% ipython --no-banner

In [1]: import numpy as np

In [2]: np.set_printoptions(precision=2, suppress=True, linewidth=160, sign=" ")

In [3]: def rnd(a):
   ...:     return np.round(a, 2) + 0
   ...: 

In [4]: J = np.load("case16.npy")

In [5]: J
Out[5]: 
array([[-2,  0,  1,  0,  3,  0],
       [ 0,  0,  0,  0,  0, -2],
       [-2,  0,  2,  0, -3,  0],
       [ 1,  0,  0,  2,  0,  0],
       [ 2,  0, -3,  1, -2,  0],
       [ 0,  0,  0,  0,  0, -1]])

In [6]: # rows and columns are dependent

In [7]: np.linalg.matrix_rank(J, rtol=0.1)
Out[7]: np.int64(5)

In [8]: np.argsort(-np.linalg.norm(J, axis=0).round(6), kind="stable")[:3]
Out[8]: array([ 4,  2,  0])

In [9]: [round(float(x), 2) for x in np.linalg.svd(J, compute_uv=False)[:3]]
Out[9]: [5.48, 4.32, 2.24]

In [10]: arr = np.array([[1.0, 0.0, 0.0, 0.0, 0.0],
    ...:     [0.0, 0.0, -2.0, 0.0, 4.0],
    ...:     [0.0, 0.0, -5.0, -3.0, 2.0],
    ...:     [0.0, 4.0, -2.0, 5.0, -5.0],
    ...:     [0.0, 1.0, 2.0, -3.0, -4.0]])

In [11]: O = arr.astype(float).copy()

In [12]: for j in range(5):
    ...:     O[:, j] -= O[:, :j] @ (O[:, :j].T @ O[:, j])
    ...:     O[:, j] /= np.linalg.norm(O[:, j])
    ...: 

In [13]: rnd(O.T @ O)
Out[13]: 
array([[ 1.,  0.,  0.,  0.,  0.],
       [ 0.,  1.,  0.,  0.,  0.],
       [ 0.,  0.,  1.,  0.,  0.],
       [ 0.,  0.,  0.,  1.,  0.],
       [ 0.,  0.,  0.,  0.,  1.]])

In [14]: rnd(np.sort(np.linalg.eigvals(arr).real))
Out[14]: array([-6.64, -5.54,  1.  ,  1.29,  6.9 ])

In [15]: np.flatnonzero(np.linalg.matrix_power((arr != 0) + (arr.T != 0) + np.eye(5), 5)[0])
Out[15]: array([ 0])

In [16]: (arr != 0).astype(int)
Out[16]: 
array([[ 1,  0,  0,  0,  0],
       [ 0,  0,  1,  0,  1],
       [ 0,  0,  1,  1,  1],
       [ 0,  1,  1,  1,  1],
       [ 0,  1,  1,  1,  1]])

In [17]: other = arr / np.linalg.norm(arr, axis=1, keepdims=True)

In [18]: gram = other @ other.T

In [19]: (np.abs(gram) > 0.9).astype(int)
Out[19]: 
array([[ 1,  0,  0,  0,  0],
       [ 0,  1,  0,  0,  0],
       [ 0,  0,  1,  0,  0],
       [ 0,  0,  0,  1,  0],
       [ 0,  0,  0,  0,  1]])

In [20]: rnd(np.degrees(np.arccos(np.clip(gram[1, 2], -1, 1))))
Out[20]: np.float64(49.24)

In [21]: rnd(gram[1])
Out[21]: array([ 0.  ,  1.  ,  0.65, -0.43, -0.82])

In [22]: rnd(gram)
Out[22]: 
array([[ 1.  ,  0.  ,  0.  ,  0.  ,  0.  ],
       [ 0.  ,  1.  ,  0.65, -0.43, -0.82],
       [ 0.  ,  0.65,  1.  , -0.29, -0.27],
       [ 0.  , -0.43, -0.29,  1.  ,  0.11],
       [ 0.  , -0.82, -0.27,  0.11,  1.  ]])

In [23]: vals, vecs = np.linalg.eigh(gram)

In [24]: rnd(np.linalg.svd(gram, compute_uv=False))
Out[24]: array([ 2.36,  1.  ,  0.93,  0.66,  0.05])

In [25]: np.unique(vals.round(6) + 0, return_counts=True)[1]
Out[25]: array([ 1,  1,  1,  1,  1])

In [26]: rnd(np.linalg.eigvalsh(gram @ gram))
Out[26]: array([ 0.  ,  0.43,  0.87,  1.  ,  5.58])

In [27]: E = np.load("a.npy")

In [28]: rnd(E)
Out[28]: 
array([[ 0.09,  0.  ,  0.08,  0.06, -0.09, -0.02,  0.01, -0.12, -0.1 ,  0.09, -0.17,  0.04,  0.06, -0.01],
       [ 0.  ,  0.  ,  0.  ,  0.  ,  0.  ,  0.  ,  0.  ,  0.  ,  0.  ,  0.  ,  0.  ,  0.  ,  0.  ,  0.  ],
       [ 0.08,  0.  ,  0.07,  0.05, -0.08, -0.02,  0.01, -0.1 , -0.09,  0.08, -0.14,  0.03,  0.05, -0.01],
       [ 0.06,  0.  ,  0.05,  0.03, -0.06, -0.01,  0.  , -0.07, -0.06,  0.06, -0.1 ,  0.02,  0.04,  0.  ],
       [-0.09,  0.  , -0.08, -0.06,  0.09,  0.02, -0.01,  0.12,  0.1 , -0.09,  0.17, -0.04, -0.06,  0.01],
       [-0.02,  0.  , -0.02, -0.01,  0.02,  0.01,  0.  ,  0.03,  0.03, -0.02,  0.04, -0.01, -0.02,  0.  ],
       [ 0.01,  0.  ,  0.01,  0.  , -0.01,  0.  ,  0.  , -0.01, -0.01,  0.01, -0.01,  0.  ,  0.01,  0.  ],
       [-0.12,  0.  , -0.1 , -0.07,  0.12,  0.03, -0.01,  0.15,  0.13, -0.12,  0.21, -0.05, -0.08,  0.01],
       [-0.1 ,  0.  , -0.09, -0.06,  0.1 ,  0.03, -0.01,  0.13,  0.11, -0.1 ,  0.18, -0.04, -0.07,  0.01],
       [ 0.09,  0.  ,  0.08,  0.06, -0.09, -0.02,  0.01, -0.12, -0.1 ,  0.09, -0.17,  0.04,  0.06, -0.01],
       [-0.17,  0.  , -0.14, -0.1 ,  0.17,  0.04, -0.01,  0.21,  0.18, -0.17,  0.29, -0.07, -0.11,  0.01],
       [ 0.04,  0.  ,  0.03,  0.02, -0.04, -0.01,  0.  , -0.05, -0.04,  0.04, -0.07,  0.02,  0.03,  0.  ],
       [ 0.06,  0.  ,  0.05,  0.04, -0.06, -0.02,  0.01, -0.08, -0.07,  0.06, -0.11,  0.03,  0.04, -0.01],
       [-0.01,  0.  , -0.01,  0.  ,  0.01,  0.  ,  0.  ,  0.01,  0.01, -0.01,  0.01,  0.  , -0.01,  0.  ]])

In [29]: left, sig, Vh = np.linalg.svd(E)

In [30]: np.argmax(sig[:-1] / (sig[1:] + 1e-6)) + 1
Out[30]: np.int64(1)

In [31]: other = left[:, :1] @ np.diag(sig[:1]) @ Vh[:1]

In [32]: np.linalg.matrix_rank(E, rtol=0.05)
Out[32]: np.int64(1)

In [33]: M = np.loadtxt("sample8.csv", delimiter=",")

In [34]: M
Out[34]: 
array([[ 0.7 , -0.44,  0.91,  0.28, -0.47, -0.74,  0.47, -1.43],
       [-1.92,  0.83, -2.44, -1.41,  1.93,  2.03, -2.21,  2.13],
       [ 0.21, -0.56,  0.51,  0.16, -0.38, -0.63,  0.31, -0.51],
       [-0.3 ,  0.37, -0.62, -0.49,  0.82,  0.49, -0.8 ,  0.44],
       [ 2.16, -0.98,  1.63,  1.12, -1.51, -2.06,  1.41, -1.72],
       [ 0.56, -0.24,  1.16,  0.49, -0.63, -1.09,  0.8 , -1.36],
       [ 1.54, -0.26,  1.31,  0.87, -1.79, -1.27,  1.09, -1.91],
       [ 2.29, -1.59,  2.23,  1.01, -2.09, -2.06,  2.29, -2.94],
       [-0.21,  0.71, -0.35,  0.09, -0.07,  0.08, -0.18,  0.42],
       [ 1.02, -0.86,  0.65,  0.41, -0.8 , -1.33,  0.1 , -0.54],
       [-0.76, -0.23, -0.9 , -0.32,  0.23,  0.64, -0.43,  0.75],
       [ 0.02,  0.19, -0.44,  0.16,  0.67,  0.69, -0.04,  1.03],
       [-2.83,  1.75, -2.48, -1.31,  3.2 ,  3.33, -3.03,  2.74],
       [-2.92,  1.27, -2.92, -1.16,  1.93,  2.77, -2.65,  2.95],
       [-0.02, -0.28,  0.14,  0.18,  0.04, -0.26,  0.16,  0.21],
       [ 2.7 , -1.08,  2.6 ,  1.3 , -2.71, -2.3 ,  2.6 , -2.52],
       [-0.19,  0.11, -0.06, -0.1 , -0.03, -0.17,  0.16, -0.14],
       [-2.57,  0.87, -2.5 , -1.69,  3.43,  2.63, -2.31,  3.47],
       [-1.37,  0.3 , -1.25, -0.95,  1.55,  1.13, -1.72,  1.85],
       [ 3.4 , -1.43,  3.46,  1.49, -3.5 , -3.72,  3.4 , -3.9 ],
       [ 2.13, -1.21,  2.48,  1.45, -2.73, -2.18,  2.73, -2.39],
       [-0.82,  0.34, -1.1 , -0.12,  0.98,  1.22, -1.38,  0.9 ],
       [-1.46,  0.81, -1.31, -0.24,  0.36,  1.25, -1.02,  1.07],
       [-1.45,  0.5 , -1.28, -0.88,  1.27,  1.78, -1.7 ,  1.74],
       [-3.46,  1.43, -3.31, -1.54,  3.89,  3.44, -3.22,  3.26],
       [-0.21,  0.22,  0.  ,  0.39,  0.42, -0.18, -0.24, -0.32],
       [-0.01, -0.12,  0.01, -0.04, -0.47, -0.31,  0.55, -0.21],
       [-0.69,  0.74, -0.31, -0.69,  0.36,  0.5 , -0.7 ,  0.78],
       [ 3.38, -1.92,  3.37,  1.48, -3.32, -3.4 ,  3.37, -3.21],
       [ 2.  , -0.8 ,  1.44,  1.3 , -1.66, -2.23,  2.09, -1.3 ],
       [ 1.05, -0.82,  1.53,  0.4 , -0.89, -0.91,  1.58, -0.67],
       [-1.4 ,  1.4 , -1.89, -0.81,  1.76,  1.55, -1.78,  2.16],
       [ 0.78, -0.77,  0.84,  0.09, -1.41, -1.38,  1.44, -1.5 ],
       [ 2.72, -1.28,  3.  ,  1.79, -3.08, -3.08,  2.59, -2.99],
       [-2.06,  1.54, -2.41, -1.23,  2.07,  2.35, -2.49,  1.76],
       [ 2.69, -1.27,  2.85,  1.41, -2.16, -2.38,  2.9 , -2.15],
       [-1.16,  0.5 , -0.84,  0.13,  0.98,  0.21, -0.32,  1.07],
       [-3.07,  1.43, -2.62, -1.5 ,  3.02,  2.89, -2.56,  3.33],
       [ 1.25, -0.96,  1.58,  0.39, -1.95, -1.91,  1.58, -1.48],
       [-2.44,  1.37, -2.37, -1.07,  2.33,  2.28, -2.21,  2.81],
       [ 0.27, -0.27, -0.38, -0.09,  0.16, -0.25,  0.52,  0.16],
       [ 0.37, -1.02,  0.98,  0.16, -0.67, -0.85,  0.96, -0.44],
       [-1.42,  1.09, -1.54, -0.7 ,  1.12,  0.92, -1.34,  1.34]])

In [35]: gram = np.cov(M, rowvar=False)

In [36]: rnd(np.linalg.eigvalsh(gram)[::-1])
Out[36]: array([ 22.55,   0.16,   0.1 ,   0.09,   0.07,   0.06,   0.05,   0.04])

In [37]: gram.shape
Out[37]: (8, 8)

In [38]: rnd(np.corrcoef(M.T))
Out[38]: 
array([[ 1.  , -0.94,  0.98,  0.96, -0.97, -0.98,  0.98, -0.97],
       [-0.94,  1.  , -0.95, -0.89,  0.92,  0.94, -0.95,  0.92],
       [ 0.98, -0.95,  1.  ,  0.96, -0.97, -0.98,  0.98, -0.98],
       [ 0.96, -0.89,  0.96,  1.  , -0.95, -0.96,  0.95, -0.95],
       [-0.97,  0.92, -0.97, -0.95,  1.  ,  0.98, -0.97,  0.98],
       [-0.98,  0.94, -0.98, -0.96,  0.98,  1.  , -0.98,  0.98],
       [ 0.98, -0.95,  0.98,  0.95, -0.97, -0.98,  1.  , -0.96],
       [-0.97,  0.92, -0.98, -0.95,  0.98,  0.98, -0.96,  1.  ]])
